$ python -q
>>> import numpy as np
>>> np.set_printoptions(precision=2, suppress=True, linewidth=160)
>>> f = np.array([1, -3, -5])
>>> rng = np.random.default_rng(721)
>>> K = np.outer(rng.normal(size=32), f) + 0.02 * rng.normal(size=(32, 3))
>>> K
array([[ 1.72, -5.31, -8.76],
       [ 1.4 , -4.23, -7.04],
       [-0.51,  1.6 ,  2.65],
       [-0.73,  2.26,  3.72],
       [-0.25,  0.76,  1.28],
       [ 0.61, -1.76, -2.91],
       [ 0.6 , -1.7 , -2.87],
       [ 0.62, -1.87, -3.08],
       [-1.44,  4.38,  7.29],
       [-1.74,  5.2 ,  8.69],
       [-0.53,  1.57,  2.66],
       [ 0.4 , -1.16, -1.92],
       [ 0.74, -2.19, -3.64],
       [-1.1 ,  3.28,  5.49],
       [-0.03,  0.04,  0.06],
       [-0.55,  1.73,  2.89],
       [-0.36,  1.11,  1.84],
       [ 1.31, -3.92, -6.56],
       [-0.78,  2.38,  3.95],
       [ 0.27, -0.69, -1.21],
       [-0.63,  1.93,  3.19],
       [ 1.7 , -5.17, -8.57],
       [ 1.23, -3.7 , -6.2 ],
       [ 1.47, -4.41, -7.33],
       [-1.21,  3.74,  6.24],
       [-0.95,  2.8 ,  4.6 ],
       [ 0.86, -2.6 , -4.32],
       [ 0.15, -0.39, -0.63],
       [-0.94,  2.74,  4.59],
       [ 0.11, -0.3 , -0.49],
       [-0.38,  1.11,  1.83],
       [ 1.13, -3.38, -5.6 ]])
>>> Xc = K - K.mean(axis=0)
>>> V = np.linalg.svd(Xc)[2][:1]
>>> Y = Xc - Xc @ V.T @ V
>>> (Xc @ V.T).std(axis=0)
array([5.68])
>>> np.diag(V.T @ V)
array([0.03, 0.26, 0.71])
>>> Y.std(axis=0)
array([0.02, 0.01, 0.01])
>>> round(np.linalg.norm(Y) / np.linalg.norm(Xc), 2)
np.float64(0.0)
>>> x0 = np.array([1, -2, -2])
>>> y = K @ x0
>>> np.linalg.solve(K.T @ K, K.T @ y)
array([ 1., -2., -2.])
>>> np.round(np.linalg.pinv(K) @ K, 2) + 0
array([[1., 0., 0.],
       [0., 1., 0.],
       [0., 0., 1.]])
>>> y = y + 0.3 * rng.normal(size=32)
>>> y
array([ 29.75,  24.05,  -9.5 , -12.43,  -4.38,   9.53,   9.54,  10.69, -24.75, -29.52,  -9.16,   6.68,  11.95, -18.67,  -0.37,  -9.83,  -6.3 ,  22.03, -12.97,
         4.13, -10.86,  29.45,  20.9 ,  24.08, -21.49, -16.07,  14.31,   2.19, -15.54,   1.3 ,  -6.27,  19.16])
>>> b, *_ = np.linalg.lstsq(K, y)
>>> [round(float(np.linalg.norm(np.linalg.solve(K.T @ K + lam * np.eye(3), K.T @ y))), 2) for lam in (0, 1, 10, 100)]
[3.96, 2.86, 2.84, 2.61]
>>> np.round(np.linalg.norm(y - K @ b), 2)
np.float64(1.52)
>>> Y = np.c_[K[:, :2] @ np.array([[0, 8], [6, 2]]), np.array([1, 0, 2, 2, 1, 2, 3, 0, 2, 3, 2, 1, 0, 0, 2, 0, 0, 0, 3, 0, 2, 2, 1, 2, 1, 2, 0, 1, 3, 3, 3, 0])]
>>> Y
array([[-31.86,   3.12,   1.  ],
       [-25.4 ,   2.69,   0.  ],
       [  9.6 ,  -0.9 ,   2.  ],
       [ 13.56,  -1.31,   2.  ],
       [  4.56,  -0.46,   1.  ],
       [-10.57,   1.36,   2.  ],
       [-10.18,   1.41,   3.  ],
       [-11.23,   1.19,   0.  ],
       [ 26.28,  -2.75,   2.  ],
       [ 31.17,  -3.56,   3.  ],
       [  9.44,  -1.1 ,   2.  ],
       [ -6.97,   0.87,   1.  ],
       [-13.11,   1.51,   0.  ],
       [ 19.68,  -2.24,   0.  ],
       [  0.23,  -0.17,   2.  ],
       [ 10.36,  -0.92,   0.  ],
       [  6.68,  -0.64,   0.  ],
       [-23.54,   2.65,   0.  ],
       [ 14.31,  -1.5 ,   3.  ],
       [ -4.16,   0.76,   0.  ],
       [ 11.55,  -1.16,   2.  ],
       [-31.01,   3.24,   2.  ],
       [-22.19,   2.44,   1.  ],
       [-26.46,   2.91,   2.  ],
       [ 22.45,  -2.16,   1.  ],
       [ 16.8 ,  -2.03,   2.  ],
       [-15.58,   1.71,   0.  ],
       [ -2.33,   0.43,   1.  ],
       [ 16.43,  -2.02,   3.  ],
       [ -1.8 ,   0.29,   3.  ],
       [  6.64,  -0.86,   3.  ],
       [-20.27,   2.31,   0.  ]])
>>> np.round(np.linalg.lstsq(K, Y[:, 0])[0], 2) + 0
array([0., 6., 0.])
>>> m1 = np.load("layer8.npy")
>>> m1
array([[ 0., -3.,  0.,  0.,  0.,  0.,  0.],
       [-3., -2., -3.,  0.,  0.,  0.,  0.],
       [ 0., -3., -1., -3.,  0.,  0.,  0.],
       [ 0.,  0., -3.,  2., -3.,  0.,  0.],
       [ 0.,  0.,  0., -3., -1., -3.,  0.],
       [ 0.,  0.,  0.,  0., -3.,  1., -3.],
       [ 0.,  0.,  0.,  0.,  0., -3., -1.]])
>>> f = np.array([-7, 7, -9, -6, 7, -1, -6])
>>> Y = m1 + np.outer(f, np.eye(7)[3])
>>> np.linalg.matrix_rank(np.linalg.inv(Y) - np.linalg.inv(m1), tol=1e-8)
np.int64(1)
>>> np.linalg.matrix_rank(Y - m1)
np.int64(1)
>>> x0 = np.array([1, 5, 1, 5, 1, 4, 1])
>>> h1 = np.maximum(m1 @ x0, 0)
>>> np.flatnonzero(h1 > 1e-9)
array([3])
>>> m1 * (h1 > 1e-9)[:, None]
array([[ 0., -0.,  0.,  0.,  0.,  0.,  0.],
       [-0., -0., -0.,  0.,  0.,  0.,  0.],
       [ 0., -0., -0., -0.,  0.,  0.,  0.],
       [ 0.,  0., -3.,  2., -3.,  0.,  0.],
       [ 0.,  0.,  0., -0., -0., -0.,  0.],
       [ 0.,  0.,  0.,  0., -0.,  0., -0.],
       [ 0.,  0.,  0.,  0.,  0., -0., -0.]])
>>> ang = np.radians(120)
>>> Rm = np.eye(7)
>>> Rm[1, 1] = Rm[3, 3] = np.cos(ang)
>>> Rm[1, 3], Rm[3, 1] = -np.sin(ang), np.sin(ang)
>>> Rm
array([[ 1.  ,  0.  ,  0.  ,  0.  ,  0.  ,  0.  ,  0.  ],
       [ 0.  , -0.5 ,  0.  , -0.87,  0.  ,  0.  ,  0.  ],
       [ 0.  ,  0.  ,  1.  ,  0.  ,  0.  ,  0.  ,  0.  ],
       [ 0.  ,  0.87,  0.  , -0.5 ,  0.  ,  0.  ,  0.  ],
       [ 0.  ,  0.  ,  0.  ,  0.  ,  1.  ,  0.  ,  0.  ],
       [ 0.  ,  0.  ,  0.  ,  0.  ,  0.  ,  1.  ,  0.  ],
       [ 0.  ,  0.  ,  0.  ,  0.  ,  0.  ,  0.  ,  1.  ]])
>>> Y = m1 @ Rm.T
>>> np.round(np.linalg.det(Rm), 2), np.trace(Rm)
(np.float64(1.0), np.float64(4.0))
>>> np.linalg.svd(m1, compute_uv=False), np.linalg.svd(Y, compute_uv=False)
(array([6.09, 5.81, 4.77, 3.85, 2.38, 2.33, 0.75]), array([6.09, 5.81, 4.77, 3.85, 2.38, 2.33, 0.75]))
>>> np.allclose(m1 @ m1.T, Y @ Y.T)
True
>>> np.abs(Y - m1).max(axis=0)
array([0. , 7.1, 0. , 4.5, 0. , 0. , 0. ])
>>> np.allclose(np.linalg.norm(m1, axis=1), np.linalg.norm(Y, axis=1))
True
>>> A = np.array([[3.0, 1.0, 0.0, 0.0, 0.0, 0.0, 0.0],
...     [0.0, 3.0, 1.0, 0.0, 0.0, 0.0, 0.0],
...     [0.0, 0.0, 3.0, 1.0, 0.0, 0.0, 0.0],
...     [0.0, 0.0, 0.0, 3.0, 1.0, 0.0, 0.0],
...     [0.0, 0.0, 0.0, 0.0, 3.0, 1.0, 0.0],
...     [0.0, 0.0, 0.0, 0.0, 0.0, 3.0, 1.0],
...     [0.0, 0.0, 0.0, 0.0, 0.0, 0.0, 3.0]])
>>> A
array([[3., 1., 0., 0., 0., 0., 0.],
       [0., 3., 1., 0., 0., 0., 0.],
       [0., 0., 3., 1., 0., 0., 0.],
       [0., 0., 0., 3., 1., 0., 0.],
       [0., 0., 0., 0., 3., 1., 0.],
       [0., 0., 0., 0., 0., 3., 1.],
       [0., 0., 0., 0., 0., 0., 3.]])
>>> A.mean(axis=0)
array([0.43, 0.57, 0.57, 0.57, 0.57, 0.57, 0.57])
>>> np.unravel_index(np.abs(A).argmax(), A.shape)
(np.int64(0), np.int64(0))
>>> A.sum(axis=1)
array([4., 4., 4., 4., 4., 4., 3.])
>>> A.shape
(7, 7)
>>> np.abs(A).max()
np.float64(3.0)
>>> U, sv, Vh = np.linalg.svd(A, full_matrices=False)
>>> (sv > 1e-8).sum()
np.int64(7)
>>> sv
array([3.94, 3.76, 3.48, 3.12, 2.73, 2.37, 2.1 ])
>>> sv / sv[0]
array([1.  , 0.95, 0.88, 0.79, 0.69, 0.6 , 0.53])
>>> np.allclose(U * sv @ Vh, A)
True
>>> U.shape, sv.shape, Vh.shape
((7, 7), (7,), (7, 7))
>>> f, r1 = A[3], A[1]
>>> f @ r1
np.float64(0.0)
>>> p = (f @ r1) / (f @ f) * f
>>> p
array([0., 0., 0., 0., 0., 0., 0.])
>>> np.outer(f, r1)
array([[0., 0., 0., 0., 0., 0., 0.],
       [0., 0., 0., 0., 0., 0., 0.],
       [0., 0., 0., 0., 0., 0., 0.],
       [0., 9., 3., 0., 0., 0., 0.],
       [0., 3., 1., 0., 0., 0., 0.],
       [0., 0., 0., 0., 0., 0., 0.],
       [0., 0., 0., 0., 0., 0., 0.]])
>>> round(float(np.linalg.norm(f + r1) ** 2 + np.linalg.norm(f - r1) ** 2), 2)
40.0
>>> feats = np.array([[-7.94, 6.47, 14.07, -9.86],
...     [9.5, -2.95, 13.8, -10.52],
...     [7.27, 8.22, -2.4, -16.54],
...     [-4.14, -16.77, -8.81, 4.89],
...     [0.25, -17.66, 7.13, 6.1],
...     [5.65, 16.78, 8.25, 4.27],
...     [14.59, 11.25, -7.37, 2.52],
...     [-12.06, 10.91, 6.35, -9.76],
...     [11.06, -4.27, -2.16, -15.96],
...     [-0.63, 2.78, 16.38, 11.11],
...     [-2.69, -12.78, -3.68, -14.69],
...     [-5.39, -9.46, -16.73, -1.22],
...     [11.61, -3.49, -4.8, 15.17],
...     [-7.95, -12.64, 3.1, 12.93],
...     [-12.69, -10.89, -10.95, -0.7]])
>>> x0 = np.array([8, 7, 9, 2])
>>> y = feats @ x0
>>> np.round(np.linalg.pinv(feats) @ feats, 2) + 0
array([[1., 0., 0., 0.],
       [0., 1., 0., 0.],
       [0., 0., 1., 0.],
       [0., 0., 0., 1.]])
>>> np.linalg.lstsq(feats, y)[0]
array([8., 7., 9., 2.])
>>> np.linalg.solve(feats.T @ feats, feats.T @ y)
array([8., 7., 9., 2.])
>>> y = y + 0.3 * rng.normal(size=15)
>>> y
array([  88.29,  158.65,   60.78, -219.97,  -45.67,  245.22,  133.8 ,   17.54,    7.8 ,  184.54, -173.32, -262.46,   55.61,  -98.28, -277.74])
>>> b, *_ = np.linalg.lstsq(feats, y)
>>> round(float(np.linalg.norm(y - feats @ b)), 2)
1.05
>>> b
array([8.  , 6.99, 9.  , 2.  ])
>>> b.round()
array([8., 7., 9., 2.])
>>> [round(float(np.linalg.norm(np.linalg.solve(feats.T @ feats + lam * np.eye(4), feats.T @ y))), 2) for lam in (0, 1, 10, 100)]
[14.07, 14.06, 13.99, 13.3]
